% python3 -q
>>> import numpy as np
>>> from numpy import linalg as LA
>>> np.set_printoptions(precision=2, suppress=True, linewidth=100, legacy="1.25")
>>> rnd = lambda a: np.round(a, 2) + 0
>>> data = np.array([[1, -1, -1, 1, 1, -1, -1, 1],
...     [1, 1, -1, -1, 1, 1, -1, -1],
...     [1, -1, 1, -1, 1, -1, 1, -1],
...     [1, 1, -1, -1, -1, -1, 1, 1]])
>>> data @ data
Traceback (most recent call last):
  File "<python-input-5>", line 1, in <module>
    data @ data
    ~~~~~^~~~~~
ValueError: matmul: Input operand 1 has a mismatch in its core dimension 0, with gufunc signature (n?,k),(k,m?)->(n?,m?) (size 4 is different from 8)
>>> G = data.T @ data
>>> np.trace(G), (data ** 2).sum()
(32, 32)
>>> (data @ data.T).shape
(4, 4)
>>> np.diag(G)
array([4, 4, 4, 4, 4, 4, 4, 4])
>>> vec = np.array([1, -2, 3, -1, -1, -1, -1, -2])
>>> h = np.maximum(data @ vec, 0)
>>> np.maximum(data @ (3 * vec), 0)
array([ 0,  0, 24,  0])
>>> np.maximum(data @ vec, 0) - np.maximum(-data @ vec, 0)
array([-2, -2,  8, -4])
>>> rnd(np.tanh(data @ vec))
array([-0.96, -0.96,  1.  , -1.  ])
>>> B = np.array([[0, 0, 0],
...     [0, -2, 0],
...     [-2, -2, 2],
...     [-2, 0, 1],
...     [-1, -2, 0],
...     [1, 0, -1],
...     [1, 0, 1],
...     [-1, -1, 2]])
>>> LA.matrix_rank(np.vstack([data, B.T]))
7
>>> B.T @ data.T
array([[-4,  4,  0,  4],
       [ 1, -1, -1,  1],
       [ 1, -7,  1,  1]])
>>> np.einsum("ik,kj->ij", data, B)
array([[-4,  1,  1],
       [ 4, -1, -7],
       [ 0, -1,  1],
       [ 4,  1,  1]])
>>> LA.matrix_rank(data @ B)
3
>>> np.einsum("ik,kj->ji", data, B)
array([[-4,  4,  0,  4],
       [ 1, -1, -1,  1],
       [ 1, -7,  1,  1]])
>>> np.einsum("ij,ij->i", data, data)
array([8, 8, 8, 8])
>>> B = data / np.sqrt((data ** 2).mean(axis=1, keepdims=True))
>>> LA.matrix_rank(B) == LA.matrix_rank(data)
True
>>> data - data.mean(axis=1, keepdims=True)
array([[ 1., -1., -1.,  1.,  1., -1., -1.,  1.],
       [ 1.,  1., -1., -1.,  1.,  1., -1., -1.],
       [ 1., -1.,  1., -1.,  1., -1.,  1., -1.],
       [ 1.,  1., -1., -1., -1., -1.,  1.,  1.]])
>>> m1 = np.load("sample3.npy")
>>> m1
array([[ 0.6,  0.1,  1. , -1.5],
       [-1. ,  0.1,  0.3, -0.7],
       [ 1. , -0.7,  0.1,  0.6]])
>>> u = np.array([3, 5, -5])
>>> np.cross(m1[1, :3], m1[2, :3])
array([0.22, 0.4 , 0.6 ])
>>> rnd(np.correlate(m1[1], m1[2], "full"))
array([-0.6 , -0.04,  0.89, -1.46, -0.18,  0.79, -0.7 ])
>>> rnd(np.convolve(m1[1], u))
array([-3. , -4.7,  6.4, -1.1, -5. ,  3.5])
>>> vec = np.array([1, -3, -4, -3])
>>> h = np.maximum(m1 @ vec, 0)
>>> rnd(np.tanh(m1 @ vec))
array([ 0.66, -0.38,  0.72])
>>> m1 * (h > 1e-9)[:, None]
array([[ 0.6,  0.1,  1. , -1.5],
       [-0. ,  0. ,  0. , -0. ],
       [ 1. , -0.7,  0.1,  0.6]])
>>> rnd(np.maximum(m1 @ vec, 0) - np.maximum(-m1 @ vec, 0))
array([ 0.8, -0.4,  0.9])
>>> B = data[0, 0] * data[1:] - np.outer(data[1:, 0], data[0])
>>> B
array([[ 0,  2,  0, -2,  0,  2,  0, -2],
       [ 0,  0,  2, -2,  0,  0,  2, -2],
       [ 0,  2,  0, -2, -2,  0,  2,  0]])
>>> LA.matrix_rank(B), LA.matrix_rank(data)
(3, 4)
>>> data[:, 0] / data[0, 0]
array([1., 1., 1., 1.])
>>> np.flatnonzero(~B.round(6).any(axis=1))
array([], dtype=int64)
>>> B.reshape(2, -1)
array([[ 0,  2,  0, -2,  0,  2,  0, -2,  0,  0,  2, -2],
       [ 0,  0,  2, -2,  0,  2,  0, -2, -2,  0,  2,  0]])
>>> B.ravel(order="F")
array([ 0,  0,  0,  2,  0,  2,  0,  2,  0, -2, -2, -2,  0,  0, -2,  2,  0,  0,  0,  2,  2, -2, -2,
        0])
>>> blk = B.reshape(3, 2, -1)
>>> np.einsum("ihd,ihd->ih", blk, blk)
array([[8, 8],
       [8, 8],
       [8, 8]])
>>> blk.shape
(3, 2, 4)
>>> blk[:, 0]
array([[ 0,  2,  0, -2],
       [ 0,  0,  2, -2],
       [ 0,  2,  0, -2]])
>>> vec = np.array([6, -3, -2, -8])
>>> rnd(np.einsum("ij,j->i", m1, vec))
array([13.3, -1.3,  3.1])
>>> rnd(m1 @ np.ones(4))
array([ 0.2, -1.3,  1. ])
>>> LA.norm(m1 @ vec) <= LA.norm(m1, 2) * LA.norm(vec) + 1e-9
True
>>> rnd(m1 @ (2 * vec))
array([26.6, -2.6,  6.2])
>>> np.sign((m1 @ vec).round(6))
array([ 1., -1.,  1.])
>>> J = np.array([[1, -1, 1, -1, -1, 1, -1, 1],
...     [1, 1, 1, 1, -1, -1, -1, -1],
...     [1, -1, 1, -1, 1, -1, 1, -1],
...     [1, -1, -1, 1, 1, -1, -1, 1]])
>>> u, v = J[0], J[1]
>>> u @ u
8
>>> u @ v
0
>>> p = (u @ v) / (u @ u) * u
>>> np.outer(u, v)
array([[ 1,  1,  1,  1, -1, -1, -1, -1],
       [-1, -1, -1, -1,  1,  1,  1,  1],
       [ 1,  1,  1,  1, -1, -1, -1, -1],
       [-1, -1, -1, -1,  1,  1,  1,  1],
       [-1, -1, -1, -1,  1,  1,  1,  1],
       [ 1,  1,  1,  1, -1, -1, -1, -1],
       [-1, -1, -1, -1,  1,  1,  1,  1],
       [ 1,  1,  1,  1, -1, -1, -1, -1]])
>>> (v - p) @ u
0.0
>>> rnd(LA.norm(u + v) ** 2 + LA.norm(u - v) ** 2)
32.0
>>> U, sig, vt = LA.svd(J, full_matrices=False)
>>> rnd(np.cumsum(sig ** 2) / np.sum(sig ** 2))
array([0.25, 0.5 , 0.75, 1.  ])
>>> rnd(sig)
array([2.83, 2.83, 2.83, 2.83])
>>> G = J.T @ J
>>> G
array([[ 4, -2,  2,  0,  0, -2, -2,  0],
       [-2,  4,  0,  2, -2,  0,  0, -2],
       [ 2,  0,  4, -2, -2,  0,  0, -2],
       [ 0,  2, -2,  4,  0, -2, -2,  0],
       [ 0, -2, -2,  0,  4, -2,  2,  0],
       [-2,  0,  0, -2, -2,  4,  0,  2],
       [-2,  0,  0, -2,  2,  0,  4, -2],
       [ 0, -2, -2,  0,  0,  2, -2,  4]])
>>> rnd(LA.svd(J, compute_uv=False) ** 2)
array([8., 8., 8., 8.])
>>> (J @ J.T).shape
(4, 4)
>>> np.trace(G), (J ** 2).sum()
(32, 32)
>>> np.diag(G)
array([4, 4, 4, 4, 4, 4, 4, 4])
>>> rng = np.random.default_rng(1281)
>>> B = J + rng.integers(-2, 3, (4, 1)) @ rng.integers(-2, 3, (1, 8))
>>> B
array([[ 3, -3,  3, -1, -1,  1, -3,  1],
       [-1,  3, -1,  1, -1, -1,  1, -1],
       [ 0,  0,  0, -1,  1, -1,  2, -1],
       [-1,  1, -3,  1,  1, -1,  1,  1]])
>>> np.abs(B - J).sum(axis=1)
array([8, 8, 4, 8])
>>> B = m1 + rng.integers(-2, 3, (3, 2)) @ rng.integers(-2, 3, (2, 4))
>>> B
array([[-3.4,  2.1, -1. ,  2.5],
       [ 5. , -3.9,  6.3, -6.7],
       [-5. ,  3.3, -5.9,  6.6]])
>>> B - m1
array([[-4.,  2., -2.,  4.],
       [ 6., -4.,  6., -6.],
       [-6.,  4., -6.,  6.]])
>>> LA.matrix_rank(B - m1, tol=1e-8)
2
>>> A = np.array([[3, 4, 5, 6],
...     [7, 8, 9, 10],
...     [11, 12, 13, 14],
...     [15, 16, 17, 18],
...     [19, 20, 21, 22],
...     [23, 24, 25, 26]])
>>> # null space of dimension 2
>>> u = np.array([4, 2, 2])
>>> np.convolve(A[1], u)
array([28, 46, 66, 74, 38, 20])
>>> np.cross(A[1, :3], A[5, :3])
array([-16,  32, -16])
>>> np.array([np.convolve(row, u, "same") for row in A])
array([[ 22,  34,  42,  22],
       [ 46,  66,  74,  38],
       [ 70,  98, 106,  54],
       [ 94, 130, 138,  70],
       [118, 162, 170,  86],
       [142, 194, 202, 102]])
>>> np.correlate(A[1], A[5], "full")
array([182, 383, 602, 838, 650, 447, 230])
>>> blk = np.stack([A, 4 * A, A[::-1]])
>>> rnd(LA.norm(blk, axis=(1, 2)))
array([ 78.71, 314.86,  78.71])
>>> blk.sum(axis=0)
array([[ 38,  44,  50,  56],
       [ 54,  60,  66,  72],
       [ 70,  76,  82,  88],
       [ 86,  92,  98, 104],
       [102, 108, 114, 120],
       [118, 124, 130, 136]])
>>> np.einsum("bij,cij->bc", blk, blk)
array([[ 6196, 24784,  3956],
       [24784, 99136, 15824],
       [ 3956, 15824,  6196]])
>>> U, sig, vt = LA.svd(A)
>>> rnd(sig)
array([78.68,  2.33,  0.  ,  0.  ])
>>> B = U[:, :2] @ np.diag(sig[:2]) @ vt[:2]
>>> LA.matrix_rank(B)
2
>>> rnd(np.abs(A - B).max())
0.0
>>> LA.matrix_rank(A, rtol=0.05)
1
>>> rank = LA.matrix_rank(A)
>>> rank
2
>>> null = LA.svd(A)[2][rank:].T
>>> [int(LA.matrix_rank(A[:i])) for i in range(1, len(A) + 1)]
[1, 2, 2, 2, 2, 2]
>>> null.shape
(4, 2)
>>> [int(LA.matrix_rank(np.delete(A, i, axis=0))) for i in range(6)]
[2, 2, 2, 2, 2, 2]
>>> [int(LA.matrix_rank(A[:, :j + 1])) for j in range(4)]
[1, 2, 2, 2]
>>> rnd(A @ null)
array([[0., 0.],
       [0., 0.],
       [0., 0.],
       [0., 0.],
       [0., 0.],
       [0., 0.]])
>>> np.allclose(A[:-1].T @ LA.lstsq(A[:-1].T, A[-1])[0], A[-1])
True
>>> rnd(A @ LA.pinv(A) @ A)
array([[ 3.,  4.,  5.,  6.],
       [ 7.,  8.,  9., 10.],
       [11., 12., 13., 14.],
       [15., 16., 17., 18.],
       [19., 20., 21., 22.],
       [23., 24., 25., 26.]])
>>> np.abs(np.diag(LA.qr(A)[1])) > 1e-9
array([ True,  True, False, False])
>>> LA.lstsq(A[:-1].T, A[-1])[2]
2
>>> F = np.loadtxt("x.csv", delimiter=",")
>>> F
array([[ -3.,   8.,  -1.],
       [ -5.,   0.,  -9.],
       [  2.,   7.,   0.],
       [ -7.,   2.,  -2.],
       [ -9.,   1.,  -2.],
       [-15.,  -8.,   2.],
       [-16., -15.,  -4.],
       [-14., -24., -13.],
       [-23., -29., -21.],
       [-32., -28., -27.],
       [-30., -23., -34.],
       [-31., -19., -35.],
       [-37., -23., -30.],
       [-42., -21., -31.],
       [-38., -28., -26.],
       [-45., -19., -33.],
       [-45., -26., -33.],
       [-52., -25., -39.],
       [-57., -18., -35.],
       [-52., -10., -27.],
       [-55.,  -4., -24.],
       [-61.,  -1., -28.],
       [-67.,  -2., -28.],
       [-68.,   1., -26.],
       [-65.,  -6., -29.],
       [-71., -14., -21.],
       [-71., -20., -24.],
       [-77., -19., -31.],
       [-76., -14., -23.],
       [-73.,  -9., -17.],
       [-70., -15., -22.],
       [-74., -11., -31.],
       [-73.,  -9., -33.]])
>>> O, Rm = LA.qr(F)
>>> rnd(abs(Rm[0, 0])), rnd(LA.norm(F[:, 0]))
(290.6, 290.6)
>>> rnd(np.trace(O @ O.T))
3.0
>>> rnd(O.T @ O)
array([[1., 0., 0.],
       [0., 1., 0.],
       [0., 0., 1.]])
>>> rnd(Rm)
array([[290.6 ,  68.92, 133.92],
       [  0.  , -65.62, -37.9 ],
       [  0.  ,   0.  ,  40.51]])
>>> rnd(O @ Rm)
array([[ -3.,   8.,  -1.],
       [ -5.,   0.,  -9.],
       [  2.,   7.,   0.],
       [ -7.,   2.,  -2.],
       [ -9.,   1.,  -2.],
       [-15.,  -8.,   2.],
       [-16., -15.,  -4.],
       [-14., -24., -13.],
       [-23., -29., -21.],
       [-32., -28., -27.],
       [-30., -23., -34.],
       [-31., -19., -35.],
       [-37., -23., -30.],
       [-42., -21., -31.],
       [-38., -28., -26.],
       [-45., -19., -33.],
       [-45., -26., -33.],
       [-52., -25., -39.],
       [-57., -18., -35.],
       [-52., -10., -27.],
       [-55.,  -4., -24.],
       [-61.,  -1., -28.],
       [-67.,  -2., -28.],
       [-68.,   1., -26.],
       [-65.,  -6., -29.],
       [-71., -14., -21.],
       [-71., -20., -24.],
       [-77., -19., -31.],
       [-76., -14., -23.],
       [-73.,  -9., -17.],
       [-70., -15., -22.],
       [-74., -11., -31.],
       [-73.,  -9., -33.]])
>>> vec = np.array([9, 0, 1])
>>> y = F @ vec
>>> b, lr = np.zeros(3), 1 / LA.norm(F, 2) ** 2
>>> for i in range(4):
...     b -= lr * F.T @ (F @ b - y)
...     if i % 1 == 0: print(i, round(LA.norm(F @ b - y), 2))
... 
0 231.67
1 220.99
2 210.82
3 201.14
>>> rnd(LA.cond(F))
10.03
>>> rnd(b)
array([7.57, 1.46, 3.2 ])
>>> th = np.radians(135)
>>> Rm = np.eye(8)
>>> Rm[0, 0] = Rm[4, 4] = np.cos(th)
>>> Rm[0, 4], Rm[4, 0] = -np.sin(th), np.sin(th)
>>> rnd(Rm)
array([[-0.71,  0.  ,  0.  ,  0.  , -0.71,  0.  ,  0.  ,  0.  ],
       [ 0.  ,  1.  ,  0.  ,  0.  ,  0.  ,  0.  ,  0.  ,  0.  ],
       [ 0.  ,  0.  ,  1.  ,  0.  ,  0.  ,  0.  ,  0.  ,  0.  ],
       [ 0.  ,  0.  ,  0.  ,  1.  ,  0.  ,  0.  ,  0.  ,  0.  ],
       [ 0.71,  0.  ,  0.  ,  0.  , -0.71,  0.  ,  0.  ,  0.  ],
       [ 0.  ,  0.  ,  0.  ,  0.  ,  0.  ,  1.  ,  0.  ,  0.  ],
       [ 0.  ,  0.  ,  0.  ,  0.  ,  0.  ,  0.  ,  1.  ,  0.  ],
       [ 0.  ,  0.  ,  0.  ,  0.  ,  0.  ,  0.  ,  0.  ,  1.  ]])
>>> B = data @ Rm.T
>>> rnd(np.abs(B - data).max(axis=0))
array([2.41, 0.  , 0.  , 0.  , 2.41, 0.  , 0.  , 0.  ])
>>> rnd(Rm @ Rm.T)
array([[1., 0., 0., 0., 0., 0., 0., 0.],
       [0., 1., 0., 0., 0., 0., 0., 0.],
       [0., 0., 1., 0., 0., 0., 0., 0.],
       [0., 0., 0., 1., 0., 0., 0., 0.],
       [0., 0., 0., 0., 1., 0., 0., 0.],
       [0., 0., 0., 0., 0., 1., 0., 0.],
       [0., 0., 0., 0., 0., 0., 1., 0.],
       [0., 0., 0., 0., 0., 0., 0., 1.]])
>>> rnd(LA.norm(Rm, axis=0))
array([1., 1., 1., 1., 1., 1., 1., 1.])
